$ python -q
>>> import numpy as np
>>> import numpy.linalg as la
>>> np.set_printoptions(precision=2, suppress=True, linewidth=160)
>>> X = -1 * np.eye(4) + np.ones((4, 4))
>>> X
array([[0., 1., 1., 1.],
       [1., 0., 1., 1.],
       [1., 1., 0., 1.],
       [1., 1., 1., 0.]])
>>> # symmetric
>>> vals, V = la.eigh(X)
>>> vec = np.array([4, 1, -8, 5])
>>> (np.sign(V[:, -1].round(6)) == np.sign(V[0, -1].round(6))).astype(int)
array([1, 1, 1, 1])
>>> vec @ X @ vec
np.float64(-102.0)
>>> round(vec @ X @ vec / (vec @ vec), 2), vals[0], vals[-1]
(np.float64(-0.96), np.float64(-1.0), np.float64(3.0))
>>> V * np.maximum(vals, 0) @ V.T
array([[0.75, 0.75, 0.75, 0.75],
       [0.75, 0.75, 0.75, 0.75],
       [0.75, 0.75, 0.75, 0.75],
       [0.75, 0.75, 0.75, 0.75]])
>>> round(la.det(X), 2)
np.float64(-3.0)
>>> la.matrix_power(X, 4)
array([[21., 20., 20., 20.],
       [20., 21., 20., 20.],
       [20., 20., 21., 20.],
       [20., 20., 20., 21.]])
>>> np.allclose(X, X.T)
True
>>> (X - X.T) / 2
array([[0., 0., 0., 0.],
       [0., 0., 0., 0.],
       [0., 0., 0., 0.],
       [0., 0., 0., 0.]])
>>> np.allclose(X @ X.T, X.T @ X)
True
>>> X @ X
array([[3., 2., 2., 2.],
       [2., 3., 2., 2.],
       [2., 2., 3., 2.],
       [2., 2., 2., 3.]])
>>> np.trace(X)
np.float64(0.0)
>>> (X + X.T) / 2
array([[0., 1., 1., 1.],
       [1., 0., 1., 1.],
       [1., 1., 0., 1.],
       [1., 1., 1., 0.]])
>>> feats = np.loadtxt("case4.csv", delimiter=",")
>>> feats
array([[-2.,  2., -4., -1., -1.,  1.],
       [ 1.,  0.,  3.,  6.,  0.,  2.],
       [ 6., -7., -6., -6.,  5., -2.],
       [-8.,  7.,  1.,  7.,  6., -6.],
       [-6.,  5., -8.,  1., -1., -3.],
       [ 2.,  6.,  6.,  7.,  3., -8.]])
>>> U, sigma, vt = la.svd(feats, full_matrices=False)
>>> np.round(vt @ vt.T, 2) + 0
array([[1., 0., 0., 0., 0., 0.],
       [0., 1., 0., 0., 0., 0.],
       [0., 0., 1., 0., 0., 0.],
       [0., 0., 0., 1., 0., 0.],
       [0., 0., 0., 0., 1., 0.],
       [0., 0., 0., 0., 0., 1.]])
>>> U.shape, sigma.shape, vt.shape
((6, 6), (6,), (6, 6))
>>> np.abs(U[:, 0]).round(6).argmax()
np.int64(3)
>>> np.round(U.T @ U, 2) + 0
array([[1., 0., 0., 0., 0., 0.],
       [0., 1., 0., 0., 0., 0.],
       [0., 0., 1., 0., 0., 0.],
       [0., 0., 0., 1., 0., 0.],
       [0., 0., 0., 0., 1., 0.],
       [0., 0., 0., 0., 0., 1.]])
>>> round(float(np.sqrt((sigma ** 2).sum())), 2), round(float(la.norm(feats)), 2)
(28.84, 28.84)
>>> np.round(U.T @ feats @ vt.T, 2) + 0
array([[21.41,  0.  ,  0.  ,  0.  ,  0.  ,  0.  ],
       [ 0.  , 14.14,  0.  ,  0.  ,  0.  ,  0.  ],
       [ 0.  ,  0.  , 11.25,  0.  ,  0.  ,  0.  ],
       [ 0.  ,  0.  ,  0.  ,  5.31,  0.  ,  0.  ],
       [ 0.  ,  0.  ,  0.  ,  0.  ,  4.18,  0.  ],
       [ 0.  ,  0.  ,  0.  ,  0.  ,  0.  ,  1.21]])
>>> np.abs(vt[0])
array([0.38, 0.56, 0.25, 0.57, 0.15, 0.36])
>>> vec = np.array([0, 3, 2, 2])
>>> h = np.maximum(X @ vec, 0)
>>> np.flatnonzero(h > 1e-9)
array([0, 1, 2, 3])
>>> X.T @ h
array([14., 17., 16., 16.])
>>> np.maximum(X @ (3 * vec), 0)
array([21., 12., 15., 15.])
>>> np.maximum(X @ vec, 0) - np.maximum(-X @ vec, 0)
array([7., 4., 5., 5.])
>>> np.tanh(X @ vec)
array([1., 1., 1., 1.])
>>> vec = np.array([2, 1, 2, 1, 2, 2])
>>> target = feats @ vec
>>> target
array([-11.,  18.,  -7.,   0., -30.,  19.])
>>> np.round(la.solve(feats, feats[:, 2]), 2) + 0
array([0., 0., 1., 0., 0., 0.])
>>> B = la.inv(feats)
>>> np.round(feats @ B, 2) + 0
array([[1., 0., 0., 0., 0., 0.],
       [0., 1., 0., 0., 0., 0.],
       [0., 0., 1., 0., 0., 0.],
       [0., 0., 0., 1., 0., 0.],
       [0., 0., 0., 0., 1., 0.],
       [0., 0., 0., 0., 0., 1.]])
>>> round(float(la.det(feats) * la.det(B)), 2)
1.0
>>> round(float(la.slogdet(feats)[0]), 2)
1.0
>>> np.round(la.inv(B), 2) + 0
array([[-2.,  2., -4., -1., -1.,  1.],
       [ 1.,  0.,  3.,  6.,  0.,  2.],
       [ 6., -7., -6., -6.,  5., -2.],
       [-8.,  7.,  1.,  7.,  6., -6.],
       [-6.,  5., -8.,  1., -1., -3.],
       [ 2.,  6.,  6.,  7.,  3., -8.]])
>>> round(float(la.cond(feats)), 2)
17.74
>>> np.diff(feats, axis=0)
array([[  3.,  -2.,   7.,   7.,   1.,   1.],
       [  5.,  -7.,  -9., -12.,   5.,  -4.],
       [-14.,  14.,   7.,  13.,   1.,  -4.],
       [  2.,  -2.,  -9.,  -6.,  -7.,   3.],
       [  8.,   1.,  14.,   6.,   4.,  -5.]])
>>> feats.sum(axis=0)
array([ -7.,  13.,  -8.,  14.,  12., -16.])
>>> np.count_nonzero(feats)
np.int64(34)
>>> la.rank(feats)
Traceback (most recent call last):
  File "<python-input-50>", line 1, in <module>
    la.rank(feats)
    ^^^^^^^
AttributeError: module 'numpy.linalg' has no attribute 'rank'
>>> np.abs(feats).max()
np.float64(8.0)
>>> la.svd(feats, compute_uv=False)
array([21.41, 14.14, 11.25,  5.31,  4.18,  1.21])
